$ python3 -q
>>> import numpy as np
>>> np.set_printoptions(precision=4, suppress=True, linewidth=140, floatmode="fixed")
>>> arr = np.array([[2, 1, 0, 0], [0, 0, 0, 0], [0, 0, 2, 1], [0, 0, 0, 0]])
>>> print(arr @ arr)
[[4 2 0 0]
 [0 0 0 0]
 [0 0 4 2]
 [0 0 0 0]]
>>> print(np.prod(np.diag(arr)), np.round(np.linalg.det(arr), 4))
0 0.0
>>> print(np.linalg.matrix_power(arr - np.diag(np.diag(arr)), 4))
[[0 0 0 0]
 [0 0 0 0]
 [0 0 0 0]
 [0 0 0 0]]
>>> w1 = np.array([[0, 0, -1, -3, -3],
...     [3, 1, 3, -2, 1],
...     [1, 3, 0, 1, 0],
...     [-1, 0, 0, 3, -3]])
>>> coef = np.array([5, 3, 0, -5, -4])
>>> hid = np.maximum(arr @ w1 + coef, 0)
>>> print((hid > 0).astype(int))
[[1 1 1 0 0]
 [1 1 0 0 0]
 [1 1 0 0 0]
 [1 1 0 0 0]]
>>> cent = np.array([[-9, -3], [5, 5], [-8, -4], [8, 4], [4, -2]])
>>> print(w1 @ cent)
[[-28  -2]
 [-58 -26]
 [ 14  16]
 [ 21  21]]
>>> print(arr.reshape(-1, 2))
[[2 1]
 [0 0]
 [0 0]
 [0 0]
 [0 0]
 [2 1]
 [0 0]
 [0 0]]
>>> print(arr.reshape(2, -1))
[[2 1 0 0 0 0 0 0]
 [0 0 2 1 0 0 0 0]]
>>> T = arr.reshape(4, 2, -1)
>>> print(T[:, 0])
[[2 1]
 [0 0]
 [0 0]
 [0 0]]
>>> print(T.sum(axis=1))
[[2 1]
 [0 0]
 [2 1]
 [0 0]]
>>> print(T.transpose(1, 0, 2))
[[[2 1]
  [0 0]
  [0 0]
  [0 0]]

 [[0 0]
  [0 0]
  [2 1]
  [0 0]]]
>>> print(np.einsum("ihd,ihd->ih", T, T))
[[5 0]
 [0 0]
 [0 5]
 [0 0]]
>>> print(T.shape)
(4, 2, 2)
>>> K = np.loadtxt("test18.csv", delimiter=",")
>>> print(K)
[[-0.4000 -0.5000]
 [ 0.3000  0.7000]
 [-2.5000 -0.9000]
 [ 1.4000  0.6000]
 [ 0.7000 -0.6000]]
>>> Y = np.c_[K[:, :1] @ np.array([[5]]), np.array([4, 6, 5, 3, 0])]
>>> print(Y)
[[ -2.0000   4.0000]
 [  1.5000   6.0000]
 [-12.5000   5.0000]
 [  7.0000   3.0000]
 [  3.5000   0.0000]]
>>> print(np.linalg.matrix_rank(Y))
2
>>> print(np.linalg.norm(np.linalg.qr(K)[0].T @ Y, axis=0) ** 2 / ((Y ** 2).sum(axis=0) + 1e-12))
[1.0000 0.1355]
>>> Y = np.array([[-3, -1], [-3, 1]])
>>> print(K @ Y)
[[ 2.7000 -0.1000]
 [-3.0000  0.4000]
 [10.2000  1.6000]
 [-6.0000 -0.8000]
 [-0.3000 -1.3000]]
>>> print(np.linalg.matrix_rank(np.vstack([K, Y.T])))
2
>>> print(np.einsum("ij,ij->i", K, K))
[0.4100 0.5800 7.0600 2.3200 0.8500]
>>> print(np.linalg.matrix_rank(K @ Y))
2
>>> print(np.einsum("ik,kj->ij", K, Y))
[[ 2.7000 -0.1000]
 [-3.0000  0.4000]
 [10.2000  1.6000]
 [-6.0000 -0.8000]
 [-0.3000 -1.3000]]
>>> W0 = np.load("data.npy")
>>> print(W0)
[[-2.0000  0.0000]
 [ 0.0000 -2.0000]]
>>> U, sv, Vt = np.linalg.svd(W0, full_matrices=False)
>>> print(U.T @ U)
[[1.0000 0.0000]
 [0.0000 1.0000]]
>>> print(np.allclose(U * sv @ Vt, W0))
True
>>> print(Vt @ Vt.T)
[[1.0000 0.0000]
 [0.0000 1.0000]]
>>> print(round(float(np.sqrt((sv ** 2).sum())), 4), np.round(np.linalg.norm(W0), 4))
2.8284 2.8284
>>> print((sv > 1e-8).sum())
2
>>> print(np.cumsum(sv ** 2) / np.sum(sv ** 2))
[0.5000 1.0000]
>>> print(U.shape, sv.shape, Vt.shape)
(2, 2) (2,) (2, 2)
>>> u = np.array([-3, 1])
>>> Y = W0 + np.outer(u, np.eye(2)[1])
>>> print(round(np.linalg.det(Y) / np.linalg.det(W0), 4), np.round(1 + np.linalg.solve(W0, u)[1], 4))
0.5 0.5
>>> print(np.linalg.matrix_rank(np.linalg.inv(Y) - np.linalg.inv(W0), tol=1e-8))
1
>>> print(np.linalg.matrix_rank(Y - W0))
1
>>> print(W0 @ W0)
[[4.0000 0.0000]
 [0.0000 4.0000]]
>>> print([int(np.linalg.matrix_rank(np.linalg.matrix_power(W0, p))) for p in range(1, 3)])
[2, 2]
>>> print(np.flatnonzero(np.linalg.matrix_power((W0 != 0) + (W0.T != 0) + np.eye(2), 2)[0]))
[0]
>>> print(W0 @ W0)
[[4.0000 0.0000]
 [0.0000 4.0000]]
>>> print(np.sort(np.linalg.eigvals(W0).real))
[-2.0000 -2.0000]
>>> print((W0 != 0).astype(int))
[[1 0]
 [0 1]]
>>> feats = np.array([[-2, 0, -2, 1, -2],
...     [-2, 1, -1, 2, 2],
...     [-1, 1, 1, -2, -2],
...     [0, -1, -2, 0, 2],
...     [0, 2, 2, -1, -2],
...     [1, 1, 0, -1, 2]])
>>> print(feats)
[[-2  0 -2  1 -2]
 [-2  1 -1  2  2]
 [-1  1  1 -2 -2]
 [ 0 -1 -2  0  2]
 [ 0  2  2 -1 -2]
 [ 1  1  0 -1  2]]
>>> vec = np.array([3, 4, 7, 0, 9])
>>> rhs = feats @ vec
>>> coef, lr = np.zeros(5), 1 / np.linalg.norm(feats, 2) ** 2
>>> for i in range(3):
...     coef -= lr * feats.T @ (feats @ coef - rhs)
...     if i % 1 == 0: print(i, round(np.linalg.norm(feats @ coef - rhs), 4))
... 
0 25.0247
1 15.3647
2 10.6501
>>> print(coef)
[ 4.0711  2.6570  4.1243 -1.3354  7.2078]
>>> print(np.round(np.linalg.cond(feats), 4))
6.3391
>>> vec = np.array([3, 3, 3, 1, 2])
>>> rhs = feats @ vec
>>> print(np.round(np.linalg.pinv(feats) @ feats, 4) + 0)
[[1.0000 0.0000 0.0000 0.0000 0.0000]
 [0.0000 1.0000 0.0000 0.0000 0.0000]
 [0.0000 0.0000 1.0000 0.0000 0.0000]
 [0.0000 0.0000 0.0000 1.0000 0.0000]
 [0.0000 0.0000 0.0000 0.0000 1.0000]]
>>> rng = np.random.default_rng(365)
>>> rhs = rhs + 0.1 * rng.normal(size=6)
>>> print(rhs)
[-15.0136   0.0094  -3.0063  -4.8946   6.9313   8.9491]
>>> coef, *_ = np.linalg.lstsq(feats, rhs)
>>> print(coef.round())
[3.0000 3.0000 3.0000 1.0000 2.0000]
>>> print(coef)
[2.9622 2.9480 3.0102 0.9781 2.0192]
>>> print(round(float(np.linalg.norm(rhs - feats @ coef)), 4))
0.0532
>>> hat = feats @ np.linalg.solve(feats.T @ feats, feats.T)
>>> print(np.round(hat @ feats[:, 3], 4) + 0)
[ 1.0000  2.0000 -2.0000  0.0000 -1.0000 -1.0000]
>>> print(np.allclose(hat @ hat, hat))
True
